$ ipython --no-banner

In [1]: import numpy as np

In [2]: np.set_printoptions(precision=2, suppress=True, linewidth=200)

In [3]: F = np.loadtxt("arr.csv", delimiter=",")

In [4]: F
Out[4]: 
array([[ 0.45, -0.2 ,  0.42, -0.14,  0.11],
       [-0.2 ,  0.09, -0.19,  0.06, -0.05],
       [ 0.42, -0.19,  0.4 , -0.17, -0.01],
       [-0.14,  0.06, -0.17,  0.17,  0.29],
       [ 0.11, -0.05, -0.01,  0.29,  0.89]])

In [5]: U, sigma, vt = np.linalg.svd(F)

In [6]: evecs = vt[:(sigma > 1e-8).sum()]

In [7]: rng = np.random.default_rng(68)

In [8]: x = F[0] + -2 * F[1] + rng.integers(2) * np.eye(5)[4]

In [9]: x
Out[9]: array([ 0.86, -0.39,  0.79, -0.27,  0.2 ])

In [10]: np.linalg.matrix_rank(np.vstack([F, x]))
Out[10]: np.int64(2)

In [11]: np.allclose(evecs.T @ evecs @ x, x)
Out[11]: True

In [12]: ev, evecs = np.linalg.eigh(F)

In [13]: x = np.array([-3, -3, 5, -5, 3])

In [14]: evecs * np.abs(ev) @ evecs.T
Out[14]: 
array([[ 0.45, -0.2 ,  0.42, -0.14,  0.11],
       [-0.2 ,  0.09, -0.19,  0.06, -0.05],
       [ 0.42, -0.19,  0.4 , -0.17, -0.01],
       [-0.14,  0.06, -0.17,  0.17,  0.29],
       [ 0.11, -0.05, -0.01,  0.29,  0.89]])

In [15]: round(np.abs(F).sum(axis=1).max(), 2), round(np.abs(ev).max(), 2)
Out[15]: (np.float64(1.35), np.float64(1.0))

In [16]: evecs * np.maximum(ev, 0) @ evecs.T
Out[16]: 
array([[ 0.45, -0.2 ,  0.42, -0.14,  0.11],
       [-0.2 ,  0.09, -0.19,  0.06, -0.05],
       [ 0.42, -0.19,  0.4 , -0.17, -0.01],
       [-0.14,  0.06, -0.17,  0.17,  0.29],
       [ 0.11, -0.05, -0.01,  0.29,  0.89]])

In [17]: np.round(np.linalg.eigvalsh(F[1:, 1:]), 2) + 0
Out[17]: array([0.  , 0.  , 0.55, 1.  ])

In [18]: round(x @ F @ x / (x @ x), 2), round(ev[0], 2), round(float(ev[-1]), 2)
Out[18]: (np.float64(0.16), np.float64(-0.0), 1.0)

In [19]: U, sigma, vt = np.linalg.svd(F)

In [20]: sigma.round(2) + 0
Out[20]: array([1., 1., 0., 0., 0.])

In [21]: B = U[:, :2] @ np.diag(sigma[:2]) @ vt[:2]

In [22]: round(float(np.linalg.norm(F - B, 2)), 2), np.round(sigma[2], 2)
Out[22]: (0.0, np.float64(0.0))

In [23]: round(float(np.linalg.norm(F - B) / np.linalg.norm(F)), 2)
Out[23]: 0.0

In [24]: X = np.load("sample4.npy")

In [25]: X
Out[25]: 
array([[-1.,  3.,  0.],
       [-1.,  3.,  0.],
       [ 0.,  0., -3.]])

In [26]: r = np.linalg.matrix_rank(X)

In [27]: r
Out[27]: np.int64(2)

In [28]: N = np.linalg.svd(X)[2][r:].T

In [29]: N.shape
Out[29]: (3, 1)

In [30]: np.linalg.matrix_rank(X.T @ X), np.linalg.matrix_rank(X @ X.T)
Out[30]: (np.int64(2), np.int64(2))

In [31]: np.allclose(X @ N, 0)
Out[31]: True

In [32]: N[:, 0] / N[np.abs(N[:, 0]).round(6).argmax(), 0]
Out[32]: array([1.  , 0.33, 0.  ])
